% ipython --no-banner

In [1]: import numpy as np

In [2]: np.set_printoptions(precision=2, suppress=True, linewidth=200)

In [3]: def tidy(a):
   ...:     return np.round(a, 2) + 0
   ...: 

In [4]: m1 = np.cumsum(np.array([[0, 2, 0],
   ...:     [-1, 0, -1],
   ...:     [-2, -2, 1],
   ...:     [-2, 1, -1],
   ...:     [2, -2, -2],
   ...:     [0, -1, -2],
   ...:     [2, -1, -2],
   ...:     [-2, 2, 1],
   ...:     [2, 0, 1],
   ...:     [-2, -2, 2],
   ...:     [-1, 2, -2],
   ...:     [0, -2, 2],
   ...:     [-2, -1, 0],
   ...:     [0, 2, -2],
   ...:     [-1, -1, 2],
   ...:     [-2, 1, 2],
   ...:     [2, 2, -2],
   ...:     [-2, 1, 2],
   ...:     [1, 0, 1],
   ...:     [0, 1, 0],
   ...:     [2, -2, 0],
   ...:     [1, -2, -1],
   ...:     [-1, -2, 1],
   ...:     [-1, -2, 2]]), axis=0)

In [5]: m1
Out[5]: 
array([[ 0,  2,  0],
       [-1,  2, -1],
       [-3,  0,  0],
       [-5,  1, -1],
       [-3, -1, -3],
       [-3, -2, -5],
       [-1, -3, -7],
       [-3, -1, -6],
       [-1, -1, -5],
       [-3, -3, -3],
       [-4, -1, -5],
       [-4, -3, -3],
       [-6, -4, -3],
       [-6, -2, -5],
       [-7, -3, -3],
       [-9, -2, -1],
       [-7,  0, -3],
       [-9,  1, -1],
       [-8,  1,  0],
       [-8,  2,  0],
       [-6,  0,  0],
       [-5, -2, -1],
       [-6, -4,  0],
       [-7, -6,  2]])

In [6]: G = np.cov(m1, rowvar=False)

In [7]: tidy(np.corrcoef(m1.T))
Out[7]: 
array([[ 1.  ,  0.1 , -0.41],
       [ 0.1 ,  1.  ,  0.19],
       [-0.41,  0.19,  1.  ]])

In [8]: np.argwhere(np.triu(np.abs(np.corrcoef(m1.T)) > 0.8, 1))
Out[8]: array([], shape=(0, 2), dtype=int64)

In [9]: tidy(np.corrcoef(m1[:, 0], m1[:, 2])[0, 1])
Out[9]: np.float64(-0.41)

In [10]: tidy(np.polyfit(m1[:, 0], m1[:, 2], 1))
Out[10]: array([-0.37, -4.01])
